$ ipython --no-banner

In [1]: import numpy as np

In [2]: np.set_printoptions(suppress=True, linewidth=120)

In [3]: M = np.loadtxt("block1.csv", delimiter=",")

In [4]: M
Out[4]: 
array([[ 0.73, -0.44,  1.73,  0.72, -0.16,  0.17,  1.03, -0.29, -0.45, -0.38,  0.47,  0.61, -0.98, -1.89],
       [ 0.44,  0.44, -0.81,  0.83, -1.69,  0.7 , -0.63, -1.05, -0.12,  1.12,  1.59,  0.51,  1.32, -1.25],
       [-0.04,  0.23,  0.4 , -0.71, -1.02,  1.16, -0.31,  0.25, -1.23,  0.3 , -1.35,  2.38, -1.65, -0.15],
       [-0.39, -0.08, -0.16, -0.43, -1.48, -0.67,  0.45,  0.7 ,  0.6 ,  1.37, -0.08, -0.76,  0.21, -0.71],
       [-0.25,  0.06,  1.18, -1.23, -0.49,  1.97, -1.08,  1.34,  1.1 ,  1.04,  0.89, -0.35,  0.59,  0.3 ],
       [ 1.65,  0.91, -1.08,  0.83,  0.96,  0.85,  0.65,  1.32,  0.09, -0.6 , -1.88, -0.58, -0.27, -0.51],
       [-0.72,  0.33,  1.12,  0.89, -0.98, -0.74, -0.06,  0.02, -1.58, -0.19,  0.5 , -0.35,  2.23,  0.2 ],
       [-1.24, -0.43, -1.21, -1.33,  0.07,  0.63,  0.01,  0.64, -0.26,  0.48, -1.03,  0.96,  2.16, -1.35],
       [ 0.11, -0.17, -0.75, -0.81, -1.37,  1.02,  1.2 ,  0.44,  0.58, -1.41, -0.05,  0.84,  0.28,  1.34]])

In [5]: u = np.array([3, -3])

In [6]: np.round(np.cross(M[6, :3], M[4, :3]), 2)
Out[6]: array([0.32, 0.57, 0.04])

In [7]: np.round(np.convolve(M[6], u), 2)
Out[7]: array([-2.16,  3.15,  2.37, -0.69, -5.61,  0.72,  2.04,  0.24, -4.8 ,  4.17,  2.07, -2.55,  7.74, -6.09, -0.6 ])

In [8]: w1 = np.array([[2, 1, 3, 0, 3],
   ...:     [2, 3, 1, 3, 3],
   ...:     [2, 2, 3, 3, 2],
   ...:     [0, 1, 3, 0, 0],
   ...:     [3, 1, 0, 2, 2],
   ...:     [1, 2, 2, 3, 1],
   ...:     [0, 0, 3, 0, 0],
   ...:     [0, 0, 0, 3, 1],
   ...:     [3, 0, 0, 1, 0],
   ...:     [3, 2, 3, 0, 1],
   ...:     [1, 1, 3, 2, 3],
   ...:     [0, 3, 1, 0, 0],
   ...:     [3, 0, 2, 2, 1],
   ...:     [0, 1, 3, 2, 1]])

In [9]: beta = np.array([1, 2, 9, 1, 1])

In [10]: H = np.maximum(M @ w1 + beta, 0)

In [11]: np.round((H > 0).mean(axis=0), 2)
Out[11]: array([0.67, 0.78, 0.89, 0.44, 0.56])

In [12]: np.linalg.matrix_rank(H)
Out[12]: np.int64(5)

In [13]: cent = np.array([[-1, 0, -1], [0, 0, 2], [1, -2, 1], [-2, -2, -2], [0, 1, 0]])

In [14]: w1 @ cent
Out[14]: 
array([[  1,  -3,   3],
       [ -7,  -5,  -1],
       [ -5, -10,  -1],
       [  3,  -6,   5],
       [ -7,  -2,  -5],
       [ -5,  -9,  -1],
       [  3,  -6,   3],
       [ -6,  -5,  -6],
       [ -5,  -2,  -5],
       [  0,  -5,   4],
       [ -2,  -7,   0],
       [  1,  -2,   7],
       [ -5,  -7,  -5],
       [ -1,  -9,   1]])

In [15]: x0 = np.array([-1, -3, 3, 1, 1, 3, -1, 2, 0, 3, -1, 0, 0, 2])

In [16]: np.round(M @ x0, 2)
Out[16]: array([-0.15, -5.15,  5.06, -0.05, 14.39, -2.23,  0.21,  0.57, -2.79])

In [17]: M @ np.eye(14)[8]
Out[17]: array([-0.45, -0.12, -1.23,  0.6 ,  1.1 ,  0.09, -1.58, -0.26,  0.58])

In [18]: np.linalg.norm(M @ x0) <= np.linalg.norm(M, 2) * np.linalg.norm(x0) + 1e-9
Out[18]: np.True_

In [19]: np.round(M @ (2 * x0), 2)
Out[19]: array([ -0.3 , -10.3 ,  10.12,  -0.1 ,  28.78,  -4.46,   0.42,   1.14,  -5.58])

In [20]: u, r1 = M[4], M[1]

In [21]: round(u @ u, 2)
Out[21]: np.float64(13.7)

In [22]: print(round(u @ r1, 2))
2.09

In [23]: pr = (u @ r1) / (u @ u) * u

In [24]: np.round((r1 - pr) @ u, 2)
Out[24]: np.float64(0.0)

In [25]: np.round(r1 - pr, 2)
Out[25]: array([ 0.48,  0.43, -0.99,  1.02, -1.62,  0.4 , -0.46, -1.25, -0.29,  0.96,  1.45,  0.56,  1.23, -1.3 ])

In [26]: A = np.load("m.npy")

In [27]: A
Out[27]: 
array([[ 2.02,  0.  ,  2.02,  0.03,  1.  ,  0.  ,  3.01,  2.  ,  1.98],
       [ 1.98, -0.03,  1.99, -0.03,  1.02,  0.  ,  3.02,  2.  ,  1.99],
       [ 2.01,  0.01,  2.03,  0.01,  1.02,  0.03,  3.03,  2.01,  2.01],
       [ 1.97,  0.  ,  2.01,  0.03,  0.98,  0.03,  3.01,  2.  ,  2.01],
       [ 2.01,  0.  ,  1.96, -0.03,  0.98,  0.01,  3.03,  2.  ,  1.96],
       [ 1.99,  0.03,  2.01, -0.02,  0.99, -0.02,  2.98,  2.02,  1.97],
       [ 2.01, -0.02,  1.99,  0.  ,  1.  , -0.04,  3.  ,  2.03,  1.99],
       [ 2.  ,  0.  ,  1.99, -0.02,  1.  , -0.01,  2.99,  2.  ,  1.99],
       [ 2.02,  0.01,  2.  , -0.02,  1.  , -0.02,  2.99,  2.  ,  2.03],
       [ 2.  , -0.01,  2.03, -0.05,  0.97, -0.02,  3.  ,  1.99,  1.98],
       [ 2.01,  0.01,  2.02, -0.03,  1.02,  0.  ,  3.  ,  1.97,  1.97],
       [ 1.98,  0.01,  2.01, -0.01,  0.98,  0.02,  3.01,  2.  ,  2.  ],
       [ 2.02,  0.01,  1.94,  0.  ,  1.  , -0.01,  2.95,  2.  ,  2.02],
       [ 2.01,  0.03,  1.98, -0.01,  1.03,  0.01,  3.02,  1.98,  2.04],
       [ 2.03,  0.  ,  2.01, -0.01,  0.99,  0.02,  2.96,  1.99,  2.04],
       [ 2.01,  0.01,  1.99, -0.01,  1.01, -0.02,  2.99,  1.98,  1.99],
       [ 1.99, -0.02,  1.96,  0.01,  1.01,  0.01,  2.99,  2.02,  1.99],
       [ 2.  ,  0.01,  2.  ,  0.01,  1.  , -0.02,  3.01,  2.02,  2.01],
       [ 1.98,  0.03,  1.98,  0.02,  1.01,  0.02,  3.  ,  2.  ,  1.98],
       [ 2.02, -0.02,  2.01, -0.02,  1.02,  0.02,  3.04,  1.99,  1.99],
       [ 0.  ,  3.03,  2.98,  1.02,  2.  ,  2.99,  1.01,  2.97,  2.97],
       [-0.03,  2.97,  2.96,  1.03,  1.98,  2.97,  1.02,  3.  ,  2.98],
       [ 0.  ,  3.01,  2.98,  1.01,  2.  ,  2.98,  0.98,  3.01,  2.99],
       [ 0.02,  3.01,  3.  ,  0.99,  2.  ,  3.02,  0.99,  2.99,  3.03],
       [ 0.01,  3.02,  3.  ,  1.03,  1.98,  2.99,  1.  ,  2.98,  3.01],
       [-0.02,  3.02,  3.03,  0.99,  1.99,  3.  ,  1.01,  3.03,  2.98],
       [ 0.  ,  3.01,  3.03,  1.03,  2.04,  3.02,  1.01,  3.  ,  2.97],
       [ 0.03,  2.99,  2.96,  0.97,  2.04,  3.01,  0.97,  3.01,  3.02],
       [-0.02,  2.99,  3.02,  0.99,  2.  ,  2.97,  1.  ,  3.01,  3.  ],
       [-0.02,  3.01,  2.99,  1.03,  1.99,  3.01,  1.03,  3.02,  3.01],
       [ 0.01,  3.02,  2.97,  0.99,  2.  ,  3.04,  1.  ,  3.  ,  3.  ],
       [-0.01,  3.06,  3.  ,  1.  ,  2.01,  2.99,  1.01,  2.96,  3.  ],
       [ 0.  ,  2.98,  3.01,  0.97,  2.  ,  2.98,  1.  ,  3.01,  2.96],
       [ 0.  ,  3.  ,  2.97,  1.  ,  1.98,  3.  ,  1.01,  2.98,  3.  ],
       [ 0.03,  3.01,  3.  ,  0.99,  1.98,  2.98,  0.98,  3.03,  3.02],
       [-0.02,  2.98,  3.01,  0.97,  2.  ,  3.01,  0.98,  2.99,  3.02],
       [-0.01,  3.02,  3.  ,  0.99,  2.  ,  3.03,  1.01,  3.  ,  2.98],
       [ 0.04,  2.98,  3.  ,  1.01,  1.99,  2.98,  1.  ,  3.  ,  2.96],
       [-0.03,  2.97,  2.99,  0.98,  1.98,  3.  ,  1.03,  2.98,  2.99],
       [ 0.02,  2.99,  3.01,  0.96,  2.  ,  3.01,  0.98,  2.97,  3.01]])

In [28]: x0 = np.array([0, 0, 2, 2, 2, 2, 0, 0, 0])

In [29]: y = A @ x0

In [30]: np.round(np.linalg.lstsq(A, y)[0], 2) + 0
Out[30]: array([0., 0., 2., 2., 2., 2., 0., 0., 0.])

In [31]: rng = np.random.default_rng(60)

In [32]: y = y + 0.1 * rng.normal(size=40)

In [33]: y.round(2)
Out[33]: 
array([ 5.99,  5.92,  6.26,  5.97,  5.71,  6.03,  6.02,  6.09,  5.9 ,  5.95,  6.07,  6.02,  5.94,  6.05,  6.2 ,  6.01,
        5.93,  6.06,  6.15,  5.88, 18.01, 17.88, 17.94, 17.91, 17.87, 18.15, 18.38, 18.11, 17.89, 17.94, 17.98, 18.05,
       18.02, 17.95, 17.94, 17.98, 17.99, 18.04, 17.76, 18.13])

In [34]: beta, *_ = np.linalg.lstsq(A, y)

In [35]: np.round(A.T @ (y - A @ beta), 2) + 0
Out[35]: array([0., 0., 0., 0., 0., 0., 0., 0., 0.])

In [36]: [round(float(np.linalg.norm(np.linalg.solve(A.T @ A + lam * np.eye(9), A.T @ y))), 2) for lam in (0, 1, 10, 100)]
Out[36]: [4.93, 2.57, 2.54, 2.29]

In [37]: round(float(np.linalg.norm(y - A @ beta)), 2)
Out[37]: 0.49
